$ ipython --no-banner

In [1]: import numpy as np

In [2]: np.set_printoptions(suppress=True, linewidth=160)

In [3]: K = np.loadtxt("m.csv", delimiter=",")

In [4]: K.round(2) + 0
Out[4]: 
array([[ 0.92, -0.12,  0.12, -0.22, -0.22,  0.1 ,  0.1 , -0.01,  0.03,  0.08],
       [-0.12,  0.8 ,  0.2 , -0.34, -0.34,  0.16,  0.16, -0.02,  0.05,  0.12],
       [ 0.12,  0.2 ,  0.8 ,  0.34,  0.34, -0.16, -0.16,  0.02, -0.05, -0.12],
       [-0.22, -0.34,  0.34,  0.41, -0.59,  0.28,  0.28, -0.03,  0.09,  0.22],
       [-0.22, -0.34,  0.34, -0.59,  0.41,  0.28,  0.28, -0.03,  0.09,  0.22],
       [ 0.1 ,  0.16, -0.16,  0.28,  0.28,  0.87, -0.13,  0.01, -0.04, -0.1 ],
       [ 0.1 ,  0.16, -0.16,  0.28,  0.28, -0.13,  0.87,  0.01, -0.04, -0.1 ],
       [-0.01, -0.02,  0.02, -0.03, -0.03,  0.01,  0.01,  1.  ,  0.  ,  0.01],
       [ 0.03,  0.05, -0.05,  0.09,  0.09, -0.04, -0.04,  0.  ,  0.99, -0.03],
       [ 0.08,  0.12, -0.12,  0.22,  0.22, -0.1 , -0.1 ,  0.01, -0.03,  0.92]])

In [5]: w, V = np.linalg.eigh(K)

In [6]: x = np.array([-2, 0, 0, 0, 1, 1, 0, 0, -1, 0])

In [7]: np.round(V * np.maximum(w, 0) @ V.T, 2) + 0
Out[7]: 
array([[ 0.96, -0.06,  0.06, -0.11, -0.11,  0.05,  0.05, -0.01,  0.02,  0.04],
       [-0.06,  0.9 ,  0.1 , -0.17, -0.17,  0.08,  0.08, -0.01,  0.03,  0.06],
       [ 0.06,  0.1 ,  0.9 ,  0.17,  0.17, -0.08, -0.08,  0.01, -0.03, -0.06],
       [-0.11, -0.17,  0.17,  0.71, -0.29,  0.14,  0.14, -0.02,  0.05,  0.11],
       [-0.11, -0.17,  0.17, -0.29,  0.71,  0.14,  0.14, -0.02,  0.05,  0.11],
       [ 0.05,  0.08, -0.08,  0.14,  0.14,  0.93, -0.07,  0.01, -0.02, -0.05],
       [ 0.05,  0.08, -0.08,  0.14,  0.14, -0.07,  0.93,  0.01, -0.02, -0.05],
       [-0.01, -0.01,  0.01, -0.02, -0.02,  0.01,  0.01,  1.  ,  0.  ,  0.01],
       [ 0.02,  0.03, -0.03,  0.05,  0.05, -0.02, -0.02,  0.  ,  0.99, -0.02],
       [ 0.04,  0.06, -0.06,  0.11,  0.11, -0.05, -0.05,  0.01, -0.02,  0.96]])

In [8]: np.round(x @ K @ x, 2)
Out[8]: np.float64(7.0)

In [9]: Z = np.array([[3, 0, 2, 1, 0, 3]])

In [10]: rng = np.random.default_rng(173)

In [11]: W0 = rng.normal(size=(42, 1)) @ Z + np.array([-2, 1, -1, 0, 0, 1])

In [12]: W0.round(2)
Out[12]: 
array([[  0.95,   1.  ,   0.97,   0.98,   0.  ,   3.95],
       [ -2.26,   1.  ,  -1.17,  -0.09,   0.  ,   0.74],
       [ -1.31,   1.  ,  -0.54,   0.23,   0.  ,   1.69],
       [ -7.35,   1.  ,  -4.57,  -1.78,   0.  ,  -4.35],
       [ -5.95,   1.  ,  -3.63,  -1.32,   0.  ,  -2.95],
       [ -2.42,   1.  ,  -1.28,  -0.14,   0.  ,   0.58],
       [  0.52,   1.  ,   0.68,   0.84,   0.  ,   3.52],
       [  0.95,   1.  ,   0.97,   0.98,   0.  ,   3.95],
       [ -1.34,   1.  ,  -0.56,   0.22,   0.  ,   1.66],
       [ -8.24,   1.  ,  -5.16,  -2.08,   0.  ,  -5.24],
       [ -0.48,   1.  ,   0.01,   0.51,   0.  ,   2.52],
       [ -3.4 ,   1.  ,  -1.94,  -0.47,   0.  ,  -0.4 ],
       [ -2.46,   1.  ,  -1.31,  -0.15,   0.  ,   0.54],
       [  1.1 ,   1.  ,   1.07,   1.03,   0.  ,   4.1 ],
       [ -1.66,   1.  ,  -0.77,   0.11,   0.  ,   1.34],
       [  1.13,   1.  ,   1.09,   1.04,   0.  ,   4.13],
       [  2.03,   1.  ,   1.69,   1.34,   0.  ,   5.03],
       [ -1.87,   1.  ,  -0.91,   0.04,   0.  ,   1.13],
       [  0.79,   1.  ,   0.86,   0.93,   0.  ,   3.79],
       [ -8.32,   1.  ,  -5.22,  -2.11,   0.  ,  -5.32],
       [ -1.03,   1.  ,  -0.36,   0.32,   0.  ,   1.97],
       [ -5.11,   1.  ,  -3.08,  -1.04,   0.  ,  -2.11],
       [ -5.4 ,   1.  ,  -3.27,  -1.13,   0.  ,  -2.4 ],
       [ -1.43,   1.  ,  -0.62,   0.19,   0.  ,   1.57],
       [ -4.23,   1.  ,  -2.48,  -0.74,   0.  ,  -1.23],
       [ -0.57,   1.  ,  -0.04,   0.48,   0.  ,   2.43],
       [ -0.99,   1.  ,  -0.33,   0.34,   0.  ,   2.01],
       [ -4.98,   1.  ,  -2.99,  -0.99,   0.  ,  -1.98],
       [  0.97,   1.  ,   0.98,   0.99,   0.  ,   3.97],
       [ -0.27,   1.  ,   0.15,   0.58,   0.  ,   2.73],
       [  1.29,   1.  ,   1.2 ,   1.1 ,   0.  ,   4.29],
       [  0.27,   1.  ,   0.51,   0.76,   0.  ,   3.27],
       [ -3.78,   1.  ,  -2.19,  -0.59,   0.  ,  -0.78],
       [  1.78,   1.  ,   1.52,   1.26,   0.  ,   4.78],
       [ -1.84,   1.  ,  -0.89,   0.05,   0.  ,   1.16],
       [ -6.19,   1.  ,  -3.8 ,  -1.4 ,   0.  ,  -3.19],
       [  1.87,   1.  ,   1.58,   1.29,   0.  ,   4.87],
       [  2.48,   1.  ,   1.98,   1.49,   0.  ,   5.48],
       [ -0.31,   1.  ,   0.13,   0.56,   0.  ,   2.69],
       [-10.27,   1.  ,  -6.52,  -2.76,   0.  ,  -7.27],
       [ -5.58,   1.  ,  -3.39,  -1.19,   0.  ,  -2.58],
       [  2.36,   1.  ,   1.91,   1.45,   0.  ,   5.36]])

In [13]: U, sigma, Vt = np.linalg.svd(W0)

In [14]: sigma.round(2) + 0
Out[14]: array([34.06, 15.45,  0.  ,  0.  ,  0.  ,  0.  ])

In [15]: other = U[:, :2] @ np.diag(sigma[:2]) @ Vt[:2]

In [16]: round(float(np.linalg.norm(W0 - other, 2)), 2), np.round(sigma[2], 2)
Out[16]: (0.0, np.float64(0.0))

In [17]: round(np.abs(W0 - other).max(), 2)
Out[17]: np.float64(0.0)

In [18]: np.linalg.matrix_rank(other)
Out[18]: np.int64(2)

In [19]: np.argsort(-np.linalg.norm(W0, axis=0).round(6), kind="stable")[:3]
Out[19]: array([0, 5, 2])

In [20]: np.linalg.cond(W0) > 100
Out[20]: np.True_

In [21]: round(np.linalg.norm(W0, 1), 2), round(float(np.linalg.norm(W0, np.inf)), 2)
Out[21]: (np.float64(125.1), 27.82)

In [22]: round(W0[34] @ W0[17], 2)
Out[22]: np.float64(6.57)

In [23]: r = np.linalg.matrix_rank(W0)

In [24]: r
Out[24]: np.int64(2)

In [25]: null = np.linalg.svd(W0)[2][r:].T

In [26]: np.linalg.matrix_rank(W0.T @ W0), np.linalg.matrix_rank(W0 @ W0.T)
Out[26]: (np.int64(2), np.int64(2))

In [27]: [int(np.linalg.matrix_rank(W0[:, :j + 1])) for j in range(6)]
Out[27]: [1, 2, 2, 2, 2, 2]

In [28]: X = np.load("run1.npy")

In [29]: X
Out[29]: 
array([[5., 1., 1., 1., 1.],
       [1., 5., 1., 1., 1.],
       [1., 1., 5., 1., 1.],
       [1., 1., 1., 5., 1.],
       [1., 1., 1., 1., 5.]])

In [30]: blk = np.stack([K, 4 * K, K[::-1]])

In [31]: np.round(np.einsum("bij,cij->bc", blk, blk), 2) + 0
Out[31]: 
array([[ 10.,  40.,   0.],
       [ 40., 160.,   0.],
       [  0.,   0.,  10.]])

In [32]: blk.shape
Out[32]: (3, 10, 10)
